>>> import numpy as np
>>> np.set_printoptions(precision=2, suppress=True, linewidth=200, sign=" ")
>>> tidy = lambda a: np.round(a, 2) + 0
>>> Z = 3 * np.array([[-1.9, 0.6, 0.0, -0.4, -1.3, 0.4, -0.4, 0.3, -1.2, 0.0, -1.7, -1.5, -0.6],
...     [-1.8, 1.2, -0.4, -0.1, -1.3, -1.1, -0.4, 1.7, 2.4, -0.1, -1.8, 0.0, 1.1]])
>>> rng = np.random.default_rng(86)
>>> idx = rng.integers(0, 2, 24)
>>> W0 = Z[idx] + rng.normal(size=(24, 13))
>>> tidy(W0)
array([[-3.8 ,  3.69, -3.65,  0.89, -2.21, -3.34,  0.53,  6.01,  7.31, -1.92, -6.45,  0.02,  3.53],
       [-5.37,  2.64, -2.3 ,  0.1 , -2.47, -2.7 , -1.78,  5.81,  7.55, -0.54, -4.58, -0.92,  2.94],
       [-5.19,  1.57,  2.78,  0.14, -2.49,  2.  , -1.18, -0.04, -3.92, -0.38, -6.76, -3.  , -1.1 ],
       [-7.15,  2.07,  0.71, -0.8 , -4.14,  1.43, -0.89,  0.45, -3.76, -0.54, -6.63, -3.08, -2.06],
       [-6.42,  0.48, -1.65, -1.  , -3.64,  0.67, -0.64,  1.66, -4.69,  0.38, -3.78, -4.8 , -0.56],
       [-6.95,  5.  , -1.5 ,  1.32, -4.53, -4.06, -2.29,  4.85,  6.37,  1.62, -5.95, -0.27,  2.82],
       [-5.85,  0.32,  2.4 , -2.68, -3.59,  1.25, -1.75,  3.46, -4.13, -0.12, -7.42, -4.6 , -1.89],
       [-6.97,  0.94, -0.06, -0.81, -4.22,  1.53, -0.9 , -0.22, -4.54,  1.9 , -5.29, -2.68, -1.45],
       [-4.  ,  1.47, -1.08, -0.97, -5.41,  1.49, -0.97,  1.75, -4.81, -0.03, -3.35, -5.34, -2.44],
       [-6.58,  1.84,  0.75, -1.84, -3.98,  1.93, -0.6 ,  0.14, -5.04, -1.5 , -4.52, -4.84, -2.33],
       [-6.81,  4.69, -1.87, -1.73, -4.05, -3.46, -2.1 ,  5.32,  6.12, -0.67, -2.92,  1.28,  1.73],
       [-6.37,  2.62, -2.23, -0.11, -4.58, -2.4 , -2.23,  3.6 ,  7.7 , -1.97, -6.17, -0.66,  3.94],
       [-6.14,  0.15, -0.38,  0.28, -3.89,  0.95, -0.76,  0.66, -1.11,  0.14, -4.38, -3.21, -2.01],
       [-5.83,  2.95, -0.88, -0.4 , -2.48, -3.16, -1.76,  6.03,  6.37, -0.36, -4.44, -2.65,  1.99],
       [-3.97,  2.02, -0.49, -0.53, -3.42,  0.12, -2.49,  0.17, -5.71, -0.64, -5.4 , -4.06, -0.97],
       [-5.38,  0.63, -0.84, -1.41, -2.91,  1.98, -1.57,  2.47, -3.34,  0.12, -5.87, -2.7 , -1.29],
       [-5.66,  3.87, -1.42, -0.96, -3.39, -0.85,  0.95,  4.5 ,  7.24,  0.74, -5.77, -1.22,  2.9 ],
       [-5.13,  4.03, -0.19, -0.92, -4.16, -1.35, -0.21,  0.18, -3.34, -0.55, -5.2 , -5.95, -0.28],
       [-5.06,  1.67,  0.22,  0.14, -2.57, -2.47, -0.94,  5.97,  9.48,  0.32, -5.65, -1.24,  4.36],
       [-6.81,  1.  ,  1.09, -0.95, -2.8 ,  0.46, -0.21,  1.35, -4.2 ,  0.39, -5.74, -4.15, -0.62],
       [-4.84,  3.39, -2.87,  0.66, -3.44, -4.59, -2.43,  4.02,  8.31, -1.23, -5.42, -0.47,  2.51],
       [-6.06,  1.06, -0.23, -0.25, -4.31,  0.29, -1.48,  1.73, -3.58, -0.39, -5.93, -4.4 , -1.96],
       [-5.12,  3.62, -2.69,  0.34, -4.27, -4.03, -1.67,  5.84,  8.43, -0.03, -6.5 ,  1.35,  4.26],
       [-5.71,  3.41, -0.7 , -1.76, -3.85,  1.54,  0.3 ,  1.99, -3.5 , -0.38, -6.04, -4.72, -2.78]])
>>> P = W0 @ np.linalg.solve(W0.T @ W0, W0.T)
>>> print(np.allclose(P @ P, P))
True
>>> print(tidy(np.linalg.eigvalsh(P)))
[ 0.  0.  0.  0.  0.  0.  0.  0.  0.  0.  0.  1.  1.  1.  1.  1.  1.  1.  1.  1.  1.  1.  1.  1.]
>>> print(tidy(np.trace(P)))
13.0
>>> x = np.array([0, 1, 2, 1, 0, -2, 2, 0, -2, -2, 1, 1, 2])
>>> y = W0 @ x
>>> tidy(np.linalg.lstsq(W0, y)[0])
array([ 0.,  1.,  2.,  1.,  0., -2.,  2.,  0., -2., -2.,  1.,  1.,  2.])
>>> print(tidy(np.linalg.solve(W0.T @ W0, W0.T @ y)))
[ 0.  1.  2.  1.  0. -2.  2.  0. -2. -2.  1.  1.  2.]
>>> y = y + 0.1 * rng.normal(size=24)
>>> tidy(y)
array([ -5.07, -13.51,  -2.49,  -7.26,  -7.57,  -9.83, -10.85, -10.45, -10.47,  -4.42,  -7.05, -11.87, -13.18, -11.54,  -3.49, -14.17, -13.6 ,   1.13, -12.43,  -2.62, -12.57,  -9.44, -10.11, -10.86])
>>> c, *_ = np.linalg.lstsq(W0, y)
>>> c.round()
array([-0.,  1.,  2.,  1., -0., -2.,  2.,  0., -2., -2.,  1.,  1.,  2.])
>>> print(tidy(W0.T @ (y - W0 @ c)))
[ 0.  0.  0.  0.  0.  0.  0.  0.  0.  0.  0.  0.  0.]
>>> idx = rng.permutation(13)
>>> Y = W0[:, idx] * rng.choice([-1, 1], 13)
>>> tidy(Y)
array([[-7.31, -0.02, -3.34, -6.01, -3.69,  0.89,  3.8 , -3.53, -6.45, -0.53, -3.65,  1.92,  2.21],
       [-7.55,  0.92, -2.7 , -5.81, -2.64,  0.1 ,  5.37, -2.94, -4.58,  1.78, -2.3 ,  0.54,  2.47],
       [ 3.92,  3.  ,  2.  ,  0.04, -1.57,  0.14,  5.19,  1.1 , -6.76,  1.18,  2.78,  0.38,  2.49],
       [ 3.76,  3.08,  1.43, -0.45, -2.07, -0.8 ,  7.15,  2.06, -6.63,  0.89,  0.71,  0.54,  4.14],
       [ 4.69,  4.8 ,  0.67, -1.66, -0.48, -1.  ,  6.42,  0.56, -3.78,  0.64, -1.65, -0.38,  3.64],
       [-6.37,  0.27, -4.06, -4.85, -5.  ,  1.32,  6.95, -2.82, -5.95,  2.29, -1.5 , -1.62,  4.53],
       [ 4.13,  4.6 ,  1.25, -3.46, -0.32, -2.68,  5.85,  1.89, -7.42,  1.75,  2.4 ,  0.12,  3.59],
       [ 4.54,  2.68,  1.53,  0.22, -0.94, -0.81,  6.97,  1.45, -5.29,  0.9 , -0.06, -1.9 ,  4.22],
       [ 4.81,  5.34,  1.49, -1.75, -1.47, -0.97,  4.  ,  2.44, -3.35,  0.97, -1.08,  0.03,  5.41],
       [ 5.04,  4.84,  1.93, -0.14, -1.84, -1.84,  6.58,  2.33, -4.52,  0.6 ,  0.75,  1.5 ,  3.98],
       [-6.12, -1.28, -3.46, -5.32, -4.69, -1.73,  6.81, -1.73, -2.92,  2.1 , -1.87,  0.67,  4.05],
       [-7.7 ,  0.66, -2.4 , -3.6 , -2.62, -0.11,  6.37, -3.94, -6.17,  2.23, -2.23,  1.97,  4.58],
       [ 1.11,  3.21,  0.95, -0.66, -0.15,  0.28,  6.14,  2.01, -4.38,  0.76, -0.38, -0.14,  3.89],
       [-6.37,  2.65, -3.16, -6.03, -2.95, -0.4 ,  5.83, -1.99, -4.44,  1.76, -0.88,  0.36,  2.48],
       [ 5.71,  4.06,  0.12, -0.17, -2.02, -0.53,  3.97,  0.97, -5.4 ,  2.49, -0.49,  0.64,  3.42],
       [ 3.34,  2.7 ,  1.98, -2.47, -0.63, -1.41,  5.38,  1.29, -5.87,  1.57, -0.84, -0.12,  2.91],
       [-7.24,  1.22, -0.85, -4.5 , -3.87, -0.96,  5.66, -2.9 , -5.77, -0.95, -1.42, -0.74,  3.39],
       [ 3.34,  5.95, -1.35, -0.18, -4.03, -0.92,  5.13,  0.28, -5.2 ,  0.21, -0.19,  0.55,  4.16],
       [-9.48,  1.24, -2.47, -5.97, -1.67,  0.14,  5.06, -4.36, -5.65,  0.94,  0.22, -0.32,  2.57],
       [ 4.2 ,  4.15,  0.46, -1.35, -1.  , -0.95,  6.81,  0.62, -5.74,  0.21,  1.09, -0.39,  2.8 ],
       [-8.31,  0.47, -4.59, -4.02, -3.39,  0.66,  4.84, -2.51, -5.42,  2.43, -2.87,  1.23,  3.44],
       [ 3.58,  4.4 ,  0.29, -1.73, -1.06, -0.25,  6.06,  1.96, -5.93,  1.48, -0.23,  0.39,  4.31],
       [-8.43, -1.35, -4.03, -5.84, -3.62,  0.34,  5.12, -4.26, -6.5 ,  1.67, -2.69,  0.03,  4.27],
       [ 3.5 ,  4.72,  1.54, -1.99, -3.41, -1.76,  5.71,  2.78, -6.04, -0.3 , -0.7 ,  0.38,  3.85]])
>>> left, _, Vh = np.linalg.svd(W0.T @ Y)
>>> idx
array([  8,  11,   5,   7,   1,   3,   0,  12,  10,   6,   2,   9,   4])
